% ipython --no-banner

In [1]: import numpy as np

In [2]: from numpy import linalg as LA

In [3]: np.set_printoptions(precision=2, suppress=True, linewidth=120, floatmode="fixed")

In [4]: E = np.loadtxt("run7.csv", delimiter=",")

In [5]: E
Out[5]: 
array([[ -4.44,  -1.83,  -1.86],
       [  4.61,  -4.06,  -7.65],
       [ -8.51,   8.12,   4.86],
       [  1.80, -15.48,   1.87],
       [  6.97,  -8.44,  -5.50],
       [  9.00,   8.23,  11.40],
       [  3.33,  -0.57,   7.98],
       [  0.33, -15.47,   2.36],
       [  0.13,   9.08,  10.90],
       [  3.40,  16.39,  14.85],
       [ -5.81,  -9.74,  -3.30],
       [ -9.42,  -7.72, -18.50],
       [  0.61,  -1.94,   4.66],
       [ -3.88,   3.64,   2.98],
       [ 13.69,   0.36,  12.57],
       [  2.48, -15.04,  -4.48],
       [-21.76,   8.26,   7.26],
       [-13.85,  -8.84,   5.11],
       [  6.18,   4.48,   2.40],
       [  3.19,   3.77,   1.18],
       [  7.70,  10.53,  11.46],
       [  6.05,  14.27,   1.18],
       [-12.97,  -5.28,   3.95],
       [ -4.22,  14.38, -24.42],
       [ 14.01,  14.51,   3.27],
       [ -0.59,   6.03,  14.55],
       [-13.79, -14.79, -24.72],
       [  3.74,  -1.58,   0.08],
       [  6.42,   4.21,  11.31],
       [ -5.55,  -4.09, -10.83],
       [  2.76,  -8.44,   5.11],
       [-10.31,  -2.42,  -7.28],
       [-14.64,   5.13,   6.58],
       [ 15.73,   3.59,  -5.67],
       [  7.81,   7.31,  -9.15],
       [  1.76,  -7.94, -14.00],
       [  4.52, -10.04,  -1.51],
       [  3.78,  -2.20,  -1.39],
       [ -9.04,  -1.59,   8.29],
       [-15.66,   3.39, -10.89],
       [-20.73,  -8.93,  -8.30],
       [  4.94,  14.14,  -4.62],
       [ -7.69,  -8.47, -14.62],
       [ -8.45,   4.16,  -5.49]])

In [6]: proj = E @ LA.solve(E.T @ E, E.T)

In [7]: np.round(LA.eigvalsh(proj), 2) + 0
Out[7]: 
array([0.00, 0.00, 0.00, 0.00, 0.00, 0.00, 0.00, 0.00, 0.00, 0.00, 0.00, 0.00, 0.00, 0.00, 0.00, 0.00, 0.00, 0.00,
       0.00, 0.00, 0.00, 0.00, 0.00, 0.00, 0.00, 0.00, 0.00, 0.00, 0.00, 0.00, 0.00, 0.00, 0.00, 0.00, 0.00, 0.00,
       0.00, 0.00, 0.00, 0.00, 0.00, 1.00, 1.00, 1.00])

In [8]: LA.matrix_rank(np.eye(44) - proj)
Out[8]: np.int64(41)

In [9]: out = np.array([[1, 0], [5, 3], [4, 2]])

In [10]: np.einsum("ij->j", E)
Out[10]: array([-56.37,  -0.92, -28.02])

In [11]: np.vstack([E, out.T]).shape
Out[11]: (46, 3)

In [12]: arr = np.loadtxt("block15.csv", delimiter=",")

In [13]: arr
Out[13]: 
array([[0.00, 0.00, 0.00, 0.00, 0.00, 0.00, 0.00, 0.00, 1.00, 0.00],
       [0.00, 1.00, 0.00, 0.00, 0.00, 0.00, 0.00, 0.00, 0.00, 0.00],
       [1.00, 0.00, 0.00, 0.00, 0.00, 0.00, 0.00, 0.00, 0.00, 0.00],
       [0.00, 0.00, 0.00, 0.00, 0.00, 0.00, 1.00, 0.00, 0.00, 0.00],
       [0.00, 0.00, 0.00, 0.00, 0.00, 0.00, 0.00, 0.00, 0.00, 1.00],
       [0.00, 0.00, 0.00, 1.00, 0.00, 0.00, 0.00, 0.00, 0.00, 0.00],
       [0.00, 0.00, 0.00, 0.00, 1.00, 0.00, 0.00, 0.00, 0.00, 0.00],
       [0.00, 0.00, 0.00, 0.00, 0.00, 1.00, 0.00, 0.00, 0.00, 0.00],
       [0.00, 0.00, 0.00, 0.00, 0.00, 0.00, 0.00, 1.00, 0.00, 0.00],
       [0.00, 0.00, 1.00, 0.00, 0.00, 0.00, 0.00, 0.00, 0.00, 0.00]])

In [14]: T = np.stack([arr, 2 * arr, arr[::-1]])

In [15]: LA.matrix_rank(T)
Out[15]: array([10, 10, 10])

In [16]: LA.det(T)
Out[16]: array([   1.00, 1024.00,   -1.00])

In [17]: def softmax(z):
    ...:     e = np.exp(z - z.max(axis=-1, keepdims=True))
    ...:     return e / e.sum(axis=-1, keepdims=True)
    ...: 

In [18]: softmax(arr[5] + 4)
Out[18]: array([0.09, 0.09, 0.09, 0.23, 0.09, 0.09, 0.09, 0.09, 0.09, 0.09])

In [19]: softmax(arr[5])
Out[19]: array([0.09, 0.09, 0.09, 0.23, 0.09, 0.09, 0.09, 0.09, 0.09, 0.09])

In [20]: np.round(softmax(10 * arr[5]), 2) + 0
Out[20]: array([0.00, 0.00, 0.00, 1.00, 0.00, 0.00, 0.00, 0.00, 0.00, 0.00])

In [21]: S = arr @ arr.T / np.sqrt(10)

In [22]: softmax(S)[5] @ arr
Out[22]: array([0.10, 0.10, 0.10, 0.13, 0.10, 0.10, 0.10, 0.10, 0.10, 0.10])

In [23]: softmax(S).round(6).argmax(axis=1)
Out[23]: array([0, 1, 2, 3, 4, 5, 6, 7, 8, 9])

In [24]: round(float(LA.norm(arr[8] - arr[6])), 2)
Out[24]: 1.41

In [25]: LA.norm(arr, axis=1).argmax()
Out[25]: np.int64(0)

In [26]: LA.norm(arr, axis=0)
Out[26]: array([1.00, 1.00, 1.00, 1.00, 1.00, 1.00, 1.00, 1.00, 1.00, 1.00])

In [27]: arr[8] @ arr[6]
Out[27]: np.float64(0.0)

In [28]: x = np.array([1, 1, 2, -3, 2, 3, -5, 5, 4, -4])

In [29]: target = arr @ x

In [30]: coef, lr = np.zeros(10), 1 / LA.norm(arr, 2) ** 2

In [31]: for i in range(40):
    ...:     coef -= lr * arr.T @ (arr @ coef - target)
    ...:     if i % 10 == 0: print(i, round(LA.norm(arr @ coef - target), 2))
    ...: 
0 0.0
10 0.0
20 0.0
30 0.0

In [32]: round(LA.cond(arr), 2)
Out[32]: np.float64(1.0)

In [33]: coef
Out[33]: array([ 1.00,  1.00,  2.00, -3.00,  2.00,  3.00, -5.00,  5.00,  4.00, -4.00])

In [34]: W0 = np.loadtxt("x.csv", delimiter=",")

In [35]: W0
Out[35]: 
array([[ 1.00,  0.00,  0.00,  0.00,  0.00],
       [ 0.00,  1.00,  0.00,  0.00,  0.00],
       [ 0.00,  0.00,  1.00,  0.00,  0.00],
       [ 0.00,  0.00,  0.00,  0.50,  0.87],
       [ 0.00,  0.00,  0.00, -0.87,  0.50]])

In [36]: # keeps lengths

In [37]: round(float(LA.det(W0.T)), 2)
Out[37]: 1.0

In [38]: T = np.stack([W0, -1 * W0, W0[::-1]])

In [39]: T.sum(axis=0)
Out[39]: 
array([[ 0.00,  0.00,  0.00, -0.87,  0.50],
       [ 0.00,  0.00,  0.00,  0.50,  0.87],
       [ 0.00,  0.00,  1.00,  0.00,  0.00],
       [ 0.00,  1.00,  0.00,  0.00,  0.00],
       [ 1.00,  0.00,  0.00,  0.00,  0.00]])

In [40]: LA.norm(T, axis=(1, 2))
Out[40]: array([2.24, 2.24, 2.24])

In [41]: LA.matrix_rank(T.reshape(3, -1))
Out[41]: np.int64(2)

In [42]: LA.pinv(W0)
Out[42]: 
array([[ 1.00,  0.00,  0.00,  0.00,  0.00],
       [ 0.00,  1.00,  0.00,  0.00,  0.00],
       [ 0.00,  0.00,  1.00,  0.00,  0.00],
       [ 0.00,  0.00,  0.00,  0.50, -0.87],
       [ 0.00,  0.00,  0.00,  0.87,  0.50]])

In [43]: LA.norm(W0, axis=0)
Out[43]: array([1.00, 1.00, 1.00, 1.00, 1.00])

In [44]: G = W0.T @ W0

In [45]: G.round(2) + 0
Out[45]: 
array([[1.00, 0.00, 0.00, 0.00, 0.00],
       [0.00, 1.00, 0.00, 0.00, 0.00],
       [0.00, 0.00, 1.00, 0.00, 0.00],
       [0.00, 0.00, 0.00, 1.00, 0.00],
       [0.00, 0.00, 0.00, 0.00, 1.00]])

In [46]: np.allclose(G, G.T)
Out[46]: True

In [47]: np.trace(G), (W0 ** 2).sum()
Out[47]: (np.float64(5.0), np.float64(5.0))

In [48]: LA.matrix_rank(G)
Out[48]: np.int64(5)

In [49]: m1 = np.load("w.npy")

In [50]: m1
Out[50]: 
array([[0, 0, 0, 0, 0, 0, 0, 1, 1],
       [0, 0, 1, 0, 1, 0, 1, 1, 1],
       [0, 1, 0, 0, 0, 1, 1, 0, 0],
       [0, 0, 0, 0, 1, 1, 0, 0, 0],
       [0, 1, 0, 1, 0, 1, 1, 0, 1],
       [0, 0, 1, 1, 1, 0, 0, 0, 1],
       [0, 1, 1, 0, 1, 0, 0, 0, 0],
       [1, 1, 0, 0, 0, 0, 0, 0, 0],
       [1, 1, 0, 0, 1, 1, 0, 0, 0]])

In [51]: # symmetric

In [52]: r = LA.matrix_rank(m1)

In [53]: r
Out[53]: np.int64(8)

In [54]: null = LA.svd(m1)[2][r:].T

In [55]: null.shape
Out[55]: (9, 1)

In [56]: np.round(LA.eigvalsh(m1).min(), 2)
Out[56]: np.float64(-2.51)

In [57]: [round(float(LA.det(m1[:i, :i])), 2) + 0 for i in range(1, 10)]
Out[57]: [0.0, 0.0, 0.0, 0.0, 0.0, 0.0, 0.0, 1.0, 0.0]

In [58]: np.all(LA.eigvalsh(m1) > 0)
Out[58]: np.False_

In [59]: Xc = (E - E.mean(axis=0)) / E.std(axis=0)

In [60]: np.argwhere(np.abs(Xc) > 2)
Out[60]: 
array([[16,  0],
       [23,  2],
       [26,  2],
       [40,  0]])

In [61]: coef = LA.lstsq(np.delete(Xc, 1, axis=1), Xc[:, 1])[0]

In [62]: np.round(1 - np.var(Xc[:, 1] - np.delete(Xc, 1, axis=1) @ coef), 2)
Out[62]: np.float64(0.14)

In [63]: m1 @ m1
Out[63]: 
array([[2, 2, 0, 0, 1, 1, 0, 0, 0],
       [2, 5, 1, 1, 2, 3, 2, 0, 1],
       [0, 1, 3, 1, 3, 0, 1, 1, 2],
       [0, 1, 1, 2, 1, 1, 1, 0, 2],
       [1, 2, 3, 1, 5, 2, 1, 1, 2],
       [1, 3, 0, 1, 2, 4, 2, 0, 1],
       [0, 2, 1, 1, 1, 2, 3, 1, 2],
       [0, 0, 1, 0, 1, 0, 1, 2, 2],
       [0, 1, 2, 2, 2, 1, 2, 2, 4]])

In [64]: np.trace(m1 @ m1 @ m1) // 6
Out[64]: np.int64(5)

In [65]: m1.sum(axis=0)
Out[65]: array([2, 5, 3, 2, 5, 4, 3, 2, 4])

In [66]: np.argwhere(np.triu(m1))
Out[66]: 
array([[0, 7],
       [0, 8],
       [1, 2],
       [1, 4],
       [1, 6],
       [1, 7],
       [1, 8],
       [2, 5],
       [2, 6],
       [3, 4],
       [3, 5],
       [4, 5],
       [4, 6],
       [4, 8],
       [5, 8]])

In [67]: low = np.diag(m1.sum(axis=1)) - m1

In [68]: (LA.eigvalsh(low) < 1e-8).sum()
Out[68]: np.int64(1)

In [69]: round(LA.det(low[1:, 1:]))
Out[69]: 1136
